$ ipython --no-banner

In [1]: import numpy as np

In [2]: import numpy.linalg as la

In [3]: np.set_printoptions(suppress=True, linewidth=120)

In [4]: rd = lambda a: np.round(a, 1) + 0

In [5]: E = np.loadtxt("layer4.csv", delimiter=",")

In [6]: print(E)
[[ 1.  -0.7  0.6  0.   1.1 -0.1 -0.9  0.2  0.1]
 [ 1.5 -0.8  0.1  0.4  2.   0.4 -1.  -0.5 -0.2]
 [-0.1  0.4 -0.2  0.1  0.   0.5 -0.3  0.2  0.1]
 [ 4.4 -1.8  0.7 -0.1  4.2  0.  -2.5 -0.3  0. ]
 [ 2.6 -1.8  0.2  0.   2.8 -0.8 -1.3 -0.3  0.3]
 [-3.5  1.7  0.2  0.2 -3.1  0.1  1.6  0.7  0.2]
 [ 6.4 -2.6  0.2  0.3  6.2 -0.1 -3.   0.   0.2]
 [ 0.4  0.2  0.3 -0.3  0.1 -0.4  0.1  0.3  0.3]
 [-1.4  0.9  0.5  0.  -1.6 -0.3  0.9  0.  -0.2]
 [ 1.  -0.6 -0.2  0.   1.6  0.4 -0.3  0.4 -0.1]
 [-5.2  2.6  0.5  0.  -5.2  0.3  2.5 -0.1 -0.1]
 [-1.5  0.6  0.1  0.5 -1.6 -0.2  0.5  0.1 -0.5]
 [-0.1  0.1  0.7  0.  -0.8  0.6  0.1 -0.1  0.2]
 [ 0.9 -0.2 -0.5  0.2  0.6  0.3  0.1  0.3 -0.3]
 [ 2.  -1.4  0.1  0.4  2.4 -0.1 -1.5 -0.1  0.1]
 [ 1.1  0.1  0.2 -0.2  1.3  0.1 -1.1  0.1  0. ]
 [-1.1  0.9 -0.1  0.  -1.7 -0.6  0.6  0.1 -0.1]
 [-1.8  1.1  0.  -0.3 -1.6  0.4  0.7 -0.1  0.4]
 [-3.5  1.9  0.2  0.1 -3.6 -0.1  1.6  0.1 -0.5]
 [ 3.7 -1.3  0.4 -0.2  3.4  0.1 -1.6 -0.2  0.3]
 [ 2.5 -0.9  0.1 -0.6  2.9  0.2 -1.2  0.3  0.3]
 [-3.7  1.8  0.   0.1 -3.6  0.4  1.6  0.2  0.5]
 [ 0.  -0.3  0.1  0.2  0.3 -0.3 -0.4 -0.3 -0.2]
 [ 1.9 -0.7  0.2  0.4  2.4  0.  -1.5 -0.1  0.1]
 [ 1.5 -0.6  0.7 -0.1  1.6  0.  -0.8 -0.2  0. ]
 [-0.1  0.  -0.3 -0.1  0.8  0.1 -0.1  0.2 -0.4]
 [ 1.5 -0.7  0.2 -0.2  1.4 -0.3 -0.5  0.3  0. ]
 [-0.5  0.2 -0.1  0.4 -1.2 -0.1  0.6 -0.7  0.1]
 [-2.8  1.4  0.  -0.3 -2.6 -0.1  1.5 -0.3 -0.3]
 [ 2.1 -0.8 -0.1  0.4  2.3 -0.2 -0.7  0.2 -0.3]
 [ 0.9  0.3  0.  -0.1  0.4 -0.1 -0.5  0.1 -0.7]
 [-3.   1.5  0.1  0.4 -2.9  0.2  1.4  0.   0.5]
 [-1.6  0.7 -0.2 -0.3 -0.9  0.2  0.4 -0.2 -0.4]
 [ 3.1 -1.2 -0.3  0.2  3.   0.  -1.4  0.3  0.4]
 [ 0.4 -0.3  0.2 -0.4  0.4 -0.3  0.1  0.   0.1]
 [ 1.6 -0.7 -0.2 -0.4  1.7 -0.2 -0.6  0.1 -0.2]
 [-0.8  0.3  0.3 -0.3 -0.4 -0.3  0.3  0.   0.4]]

In [7]: out = np.c_[E[:, :1] @ np.array([[6]]), np.array([-1, 2, 0, 1, 0, 1, -1, -2, 0, 0, 2, -2, 1, -2, 2, 0, 0, 0, -1, 0, 1, 0, -1, -1, 1, -2, -2, 2, 1, -1, 2, 2, 1, 0, 0, 0, 0])]

In [8]: print(rd(out))
[[  6.   -1. ]
 [  9.    2. ]
 [ -0.6   0. ]
 [ 26.4   1. ]
 [ 15.6   0. ]
 [-21.    1. ]
 [ 38.4  -1. ]
 [  2.4  -2. ]
 [ -8.4   0. ]
 [  6.    0. ]
 [-31.2   2. ]
 [ -9.   -2. ]
 [ -0.6   1. ]
 [  5.4  -2. ]
 [ 12.    2. ]
 [  6.6   0. ]
 [ -6.6   0. ]
 [-10.8   0. ]
 [-21.   -1. ]
 [ 22.2   0. ]
 [ 15.    1. ]
 [-22.2   0. ]
 [  0.   -1. ]
 [ 11.4  -1. ]
 [  9.    1. ]
 [ -0.6  -2. ]
 [  9.   -2. ]
 [ -3.    2. ]
 [-16.8   1. ]
 [ 12.6  -1. ]
 [  5.4   2. ]
 [-18.    2. ]
 [ -9.6   1. ]
 [ 18.6   0. ]
 [  2.4   0. ]
 [  9.6   0. ]
 [ -4.8   0. ]]

In [9]: print(la.matrix_rank(np.c_[E, out]))
10

In [10]: print(rd(la.norm(la.qr(E)[0].T @ out, axis=0) ** 2 / ((out ** 2).sum(axis=0) + 1e-12)))
[1.  0.4]

In [11]: W = np.array([[2, 0, 0, 2, 2, 0], [0, -2, 1, -2, -2, 0]])

In [12]: coef = np.array([1, 0, 2, 1, 3, -2])

In [13]: hid = np.maximum(out @ W + coef, 0)

In [14]: print(la.matrix_rank(hid))
5

In [15]: print(rd((hid > 0).mean(axis=0)))
[0.6 0.3 0.9 0.6 0.6 0. ]

In [16]: W2 = np.array([[1, 3, -1],
    ...:     [0, -1, -3],
    ...:     [-1, -2, 0],
    ...:     [-3, 0, -3],
    ...:     [2, 3, 3],
    ...:     [-2, -2, 2]])

In [17]: print((hid @ W2).round(6).argmax(axis=1))
[1 1 2 1 1 2 1 1 2 1 2 0 2 1 1 1 2 2 0 1 1 2 1 1 1 1 1 2 2 1 1 2 2 1 1 1 2]

In [18]: print(W @ W2)
[[ 0 12 -2]
 [ 1 -6  6]]
